% python3 -q
>>> import numpy as np
>>> from numpy import linalg as LA
>>> np.set_printoptions(precision=1, suppress=True, linewidth=100, floatmode="fixed")
>>> E = np.loadtxt("sample14.csv", delimiter=",")
>>> print(E.round(1) + 0)
[[0.2 0.2 0.3 0.1]
 [0.2 0.2 0.3 0.1]
 [0.3 0.3 0.6 0.1]
 [0.1 0.1 0.1 0.0]]
>>> left, sig, vt = LA.svd(E)
>>> print(np.argmax(sig[:-1] / (sig[1:] + 1e-6)) + 1)
1
>>> print(sig.round(1) + 0)
[1.0 0.0 0.0 0.0]
>>> A2 = left[:, :1] @ np.diag(sig[:1]) @ vt[:1]
>>> print(round(LA.norm(E - A2) / LA.norm(E), 1))
0.0
>>> print(LA.matrix_rank(A2))
1
>>> print(round(float(np.abs(E - A2).max()), 1))
0.0
>>> print(np.unique(E.round(6), axis=0).shape)
(3, 4)
>>> print(LA.lstsq(E[:-1].T, E[-1])[2])
1
>>> arr = np.load("x.npy")
>>> print(arr)
[[ 12.4  -1.9 -12.0]
 [ 15.1   9.7  13.1]
 [ 15.0  12.2  13.8]
 [ 13.4   9.2  15.7]
 [ 14.0   0.4 -12.7]
 [ 14.5  10.7  12.4]
 [ 14.3   0.1 -12.6]
 [ 15.5   1.4 -12.2]
 [ 15.1   1.6 -13.7]
 [ 13.7  10.5  14.5]
 [ 14.8   9.2  14.2]
 [ 15.0  -2.1 -13.2]
 [ 13.5   0.3 -12.9]
 [ 14.7  10.0  12.7]
 [ 13.4   8.8  14.6]
 [ 12.5   0.4 -13.5]
 [ 13.5   7.7  14.1]
 [ 15.1   9.2  14.5]
 [ 14.4  10.2  12.8]]
>>> q, evecs = LA.qr(arr[:, :1])[0], LA.qr(arr[:, 1:])[0]
>>> sig = LA.svd(q.T @ evecs, compute_uv=False)
>>> print(sig)
[1.0]
>>> print((sig > 0.9).sum())
1
>>> print(np.degrees(np.arccos(sig.clip(0, 1))))
[14.3]
>>> Xs = arr - arr.mean(axis=0)
>>> evecs = LA.svd(Xs)[2][:2]
>>> A2 = Xs - Xs @ evecs.T @ evecs
>>> print(A2.std(axis=0))
[0.7 0.3 0.1]
>>> print(round(float(LA.norm(A2) / LA.norm(Xs)), 1))
0.1
>>> print(np.round(np.cov(Xs @ evecs.T, rowvar=False), 1) + 0)
[[208.5   0.0]
 [  0.0   1.8]]
>>> print(np.diag(evecs.T @ evecs))
[0.2 0.8 1.0]
>>> left, sig, vt = LA.svd(arr)
>>> print(sig)
[73.8 53.8  4.7]
>>> A2 = left[:, :2] @ np.diag(sig[:2]) @ vt[:2]
>>> print(np.round(np.abs(arr - A2).max(), 1))
1.9
>>> F = np.maximum(np.array([[3], [0], [1], [1], [3], [1], [0], [2], [0], [1]]) @ np.array([[0, 3, 0]]) + np.array([5, 1, 3]), 0)
>>> print(F)
[[ 5 10  3]
 [ 5  1  3]
 [ 5  4  3]
 [ 5  4  3]
 [ 5 10  3]
 [ 5  4  3]
 [ 5  1  3]
 [ 5  7  3]
 [ 5  1  3]
 [ 5  4  3]]
>>> rank = LA.matrix_rank(F)
>>> print(rank)
2
>>> ns = LA.svd(F)[2][rank:].T
>>> print([int(LA.matrix_rank(F[:, :j + 1])) for j in range(3)])
[1, 2, 2]
>>> print([int(LA.matrix_rank(F[:i])) for i in range(1, len(F) + 1)])
[1, 2, 2, 2, 2, 2, 2, 2, 2, 2]
>>> print(np.round(ns @ ns.T, 1) + 0)
[[ 0.3  0.0 -0.4]
 [ 0.0  0.0  0.0]
 [-0.4  0.0  0.7]]
>>> print(ns.shape)
(3, 1)
>>> print(np.argsort(-LA.norm(F, axis=0).round(6), kind="stable")[:3])
[1 0 2]
>>> print(np.unique(F.round(6), axis=0).shape)
(4, 3)
>>> print(np.allclose(F[:-1].T @ LA.lstsq(F[:-1].T, F[-1])[0], F[-1]))
True
>>> print(round(np.trace(LA.pinv(F) @ F), 1))
2.0
>>> print(np.abs(np.diag(LA.qr(F)[1])) > 1e-9)
[ True  True False]
>>> vec = np.array([3, -2, -3])
>>> print(F @ np.ones(3))
[18.0  9.0 12.0 12.0 18.0 12.0  9.0 15.0  9.0 12.0]
>>> print(F @ vec)
[-14   4  -2  -2 -14  -2   4  -8   4  -2]
>>> print(F @ np.eye(3)[2])
[3.0 3.0 3.0 3.0 3.0 3.0 3.0 3.0 3.0 3.0]
>>> print(LA.norm(F @ vec) <= LA.norm(F, 2) * LA.norm(vec) + 1e-9)
True
>>> M = np.loadtxt("a.csv", delimiter=",")
>>> print(M)
[[2.0 3.0 2.0 2.0]
 [3.0 3.0 0.0 3.0]
 [3.0 3.0 0.0 3.0]]
>>> print(np.argsort(-LA.norm(M, axis=0).round(6), kind="stable")[:3])
[1 0 3]
>>> print([round(float(x), 1) for x in LA.svd(M, compute_uv=False)[:3]])
[8.5, 1.9, 0.0]
>>> A = np.load("w.npy")
>>> print(A.round(1) + 0)
[[-0.3  0.0 -0.4]
 [-0.6 -0.3 -0.6]
 [ 0.1  0.7 -0.5]
 [-0.8  0.1  0.5]
 [-0.2  0.7  0.2]]
>>> print(round(float(LA.norm(A[2] - A[0])), 1))
0.8
>>> print(np.round(LA.norm(A[2], 1), 1), np.round(LA.norm(A[2], np.inf), 1))
1.3 0.7
>>> print(round(float(LA.norm(A, 1)), 1), np.round(LA.norm(A, np.inf), 1))
2.1 1.4
>>> print(round(LA.norm(A, 2), 1))
1.0
>>> vec = np.array([4, 3, 9])
>>> h = np.maximum(F @ vec, 0)
>>> print(F.T @ h)
[3040 3110 1824]
>>> print(F * (h > 1e-9)[:, None])
[[ 5 10  3]
 [ 5  1  3]
 [ 5  4  3]
 [ 5  4  3]
 [ 5 10  3]
 [ 5  4  3]
 [ 5  1  3]
 [ 5  7  3]
 [ 5  1  3]
 [ 5  4  3]]
>>> print(np.tanh(F @ vec))
[1.0 1.0 1.0 1.0 1.0 1.0 1.0 1.0 1.0 1.0]
>>> print(np.maximum(F @ vec, 0) - np.maximum(-F @ vec, 0))
[77 50 59 59 77 59 50 68 50 59]
>>> print(h)
[77 50 59 59 77 59 50 68 50 59]
>>> vec = np.array([1, -5, 1])
>>> print(A * vec)
[[-0.3  0.1 -0.4]
 [-0.6  1.4 -0.6]
 [ 0.1 -3.4 -0.5]
 [-0.8 -0.7  0.5]
 [-0.2 -3.3  0.2]]
>>> print(LA.norm(A @ vec) <= LA.norm(A, 2) * LA.norm(vec) + 1e-9)
True
>>> print(A @ np.eye(3)[2])
[-0.4 -0.6 -0.5  0.5  0.2]
>>> print(A @ np.ones(3))
[-0.7 -1.4  0.3 -0.1  0.6]
>>> proj = A @ LA.solve(A.T @ A, A.T)
>>> print(np.diag(proj))
[0.2 0.7 0.7 0.8 0.5]
>>> print(np.allclose(proj @ proj, proj))
True
>>> print(LA.matrix_rank(np.eye(5) - proj))
2
>>> print(proj.round(1) + 0)
[[ 0.2  0.4  0.2  0.0  0.0]
 [ 0.4  0.7  0.0  0.1 -0.2]
 [ 0.2  0.0  0.7 -0.2  0.4]
 [ 0.0  0.1 -0.2  0.8  0.3]
 [ 0.0 -0.2  0.4  0.3  0.5]]
>>> rng = np.random.default_rng(545193)
>>> z = rng.permutation(3)
>>> A2 = A[:, z] * rng.choice([-1, 1], 3)
>>> print(A2.round(1) + 0)
[[ 0.0  0.4 -0.3]
 [-0.3  0.6 -0.6]
 [ 0.7  0.5  0.1]
 [ 0.1 -0.5 -0.8]
 [ 0.7 -0.2 -0.2]]
>>> left, _, vt = LA.svd(A.T @ A2)
>>> print(z)
[1 2 0]
>>> print(np.round(left @ vt, 1) + 0)
[[ 0.0  0.0  1.0]
 [ 1.0  0.0  0.0]
 [ 0.0 -1.0  0.0]]
>>> print(np.round(LA.lstsq(A, A2)[0], 1) + 0)
[[ 0.0  0.0  1.0]
 [ 1.0  0.0  0.0]
 [ 0.0 -1.0  0.0]]
>>> J = np.load("layer8.npy")
>>> print(J)
[[3 0 0]
 [0 2 0]
 [0 0 1]]
>>> vec = np.ones(3)
>>> for _ in range(6):
...     vec = J @ vec
...     vec /= LA.norm(vec)
...     print(round(vec @ J @ vec, 1))
... 
2.6
2.8
2.9
3.0
3.0
3.0
>>> print(vec.round(1) + 0)
[1.0 0.1 0.0]
>>> A2 = np.array([[7, 7, 7], [3, 3, 6], [4, 4, 4]])
>>> print(A2.T @ J.T)
[[21  6  4]
 [21  6  4]
 [21 12  4]]
>>> print(np.vstack([J, A2.T]).shape)
(6, 3)
>>> print(np.einsum("ij,ij->i", J, J))
[9 4 1]
>>> left, sig, vt = LA.svd(J, full_matrices=False)
>>> print(vt @ vt.T)
[[1.0 0.0 0.0]
 [0.0 1.0 0.0]
 [0.0 0.0 1.0]]
>>> print(left.T @ J @ vt.T)
[[3.0 0.0 0.0]
 [0.0 2.0 0.0]
 [0.0 0.0 1.0]]
>>> print(round(float(np.sqrt((sig ** 2).sum())), 1), round(float(LA.norm(J)), 1))
3.7 3.7
>>> print(left.shape, sig.shape, vt.shape)
(3, 3) (3,) (3, 3)
>>> print((sig > 1e-8).sum())
3
>>> print(np.allclose(left * sig @ vt, J))
True
>>> print(sig / sig[0])
[1.0 0.7 0.3]
